>>> import numpy as np
>>> from numpy import linalg as LA
>>> np.set_printoptions(precision=2, suppress=True, linewidth=100)
>>> rd = lambda a: np.round(a, 2) + 0
>>> W0 = np.load("arr.npy")
>>> W0
array([[-3, -2, -1,  0,  1,  2,  3],
       [ 4,  5,  6,  7,  8,  9, 10],
       [11, 12, 13, 14, 15, 16, 17],
       [18, 19, 20, 21, 22, 23, 24],
       [25, 26, 27, 28, 29, 30, 31],
       [32, 33, 34, 35, 36, 37, 38],
       [39, 40, 41, 42, 43, 44, 45]])
>>> x0 = np.array([2, 2, 2, -2, -2, 2, 1])
>>> a = np.maximum(W0 @ x0, 0)
>>> np.maximum(W0 @ (3 * x0), 0)
array([  0,  84, 189, 294, 399, 504, 609])
>>> np.maximum(W0 @ x0, 0) - np.maximum(-W0 @ x0, 0)
array([ -7,  28,  63,  98, 133, 168, 203])
>>> np.unique(W0.round(6), axis=0).shape
(7, 7)
>>> rd(np.trace(LA.pinv(W0) @ W0))
np.float64(2.0)
>>> np.abs(np.diag(LA.qr(W0)[1])) > 1e-9
array([ True,  True, False, False, False, False, False])
>>> blk = np.stack([W0, 3 * W0, W0[::-1]])
>>> blk.shape
(3, 7, 7)
>>> LA.matrix_rank(blk.reshape(3, -1))
np.int64(2)
>>> LA.matrix_rank(blk)
array([2, 2, 2])
>>> rd(LA.det(blk))
array([0., 0., 0.])
>>> (blk @ W0.T).shape
(3, 7, 7)
>>> np.einsum("bij,cij->bc", blk, blk)
array([[ 31409,  94227,  12201],
       [ 94227, 282681,  36603],
       [ 12201,  36603,  31409]])
>>> blk.sum(axis=0)
array([[ 27,  32,  37,  42,  47,  52,  57],
       [ 48,  53,  58,  63,  68,  73,  78],
       [ 69,  74,  79,  84,  89,  94,  99],
       [ 90,  95, 100, 105, 110, 115, 120],
       [111, 116, 121, 126, 131, 136, 141],
       [132, 137, 142, 147, 152, 157, 162],
       [153, 158, 163, 168, 173, 178, 183]])
>>> A = np.load("w.npy")
>>> rd(A)
array([[0.67, 0.33, 0.  , 0.  , 0.  , 0.  , 0.  ],
       [0.17, 0.33, 0.17, 0.  , 0.17, 0.17, 0.  ],
       [0.25, 0.25, 0.25, 0.  , 0.  , 0.  , 0.25],
       [0.25, 0.  , 0.  , 0.25, 0.25, 0.  , 0.25],
       [0.33, 0.  , 0.33, 0.  , 0.33, 0.  , 0.  ],
       [0.  , 0.2 , 0.2 , 0.  , 0.2 , 0.2 , 0.2 ],
       [0.  , 0.33, 0.  , 0.  , 0.  , 0.  , 0.67]])
>>> rd(LA.norm(A, 1)), rd(LA.norm(A, np.inf))
(np.float64(1.67), np.float64(1.0))
>>> rd(A[4] @ A[2])
np.float64(0.17)
>>> rd(LA.norm(A, "nuc"))
np.float64(3.25)
>>> LA.norm(A, axis=1).argmax()
np.int64(0)
>>> blk = np.stack([A, 2 * A, A[::-1]])
>>> rd(LA.norm(blk, axis=(1, 2)))
array([1.54, 3.08, 1.54])
>>> rd(blk.sum(axis=0))
array([[2.  , 1.33, 0.  , 0.  , 0.  , 0.  , 0.67],
       [0.5 , 1.2 , 0.7 , 0.  , 0.7 , 0.7 , 0.2 ],
       [1.08, 0.75, 1.08, 0.  , 0.33, 0.  , 0.75],
       [1.  , 0.  , 0.  , 1.  , 1.  , 0.  , 1.  ],
       [1.25, 0.25, 1.25, 0.  , 1.  , 0.  , 0.25],
       [0.17, 0.93, 0.77, 0.  , 0.77, 0.77, 0.6 ],
       [0.67, 1.33, 0.  , 0.  , 0.  , 0.  , 2.  ]])
>>> (blk @ A.T).shape
(3, 7, 7)
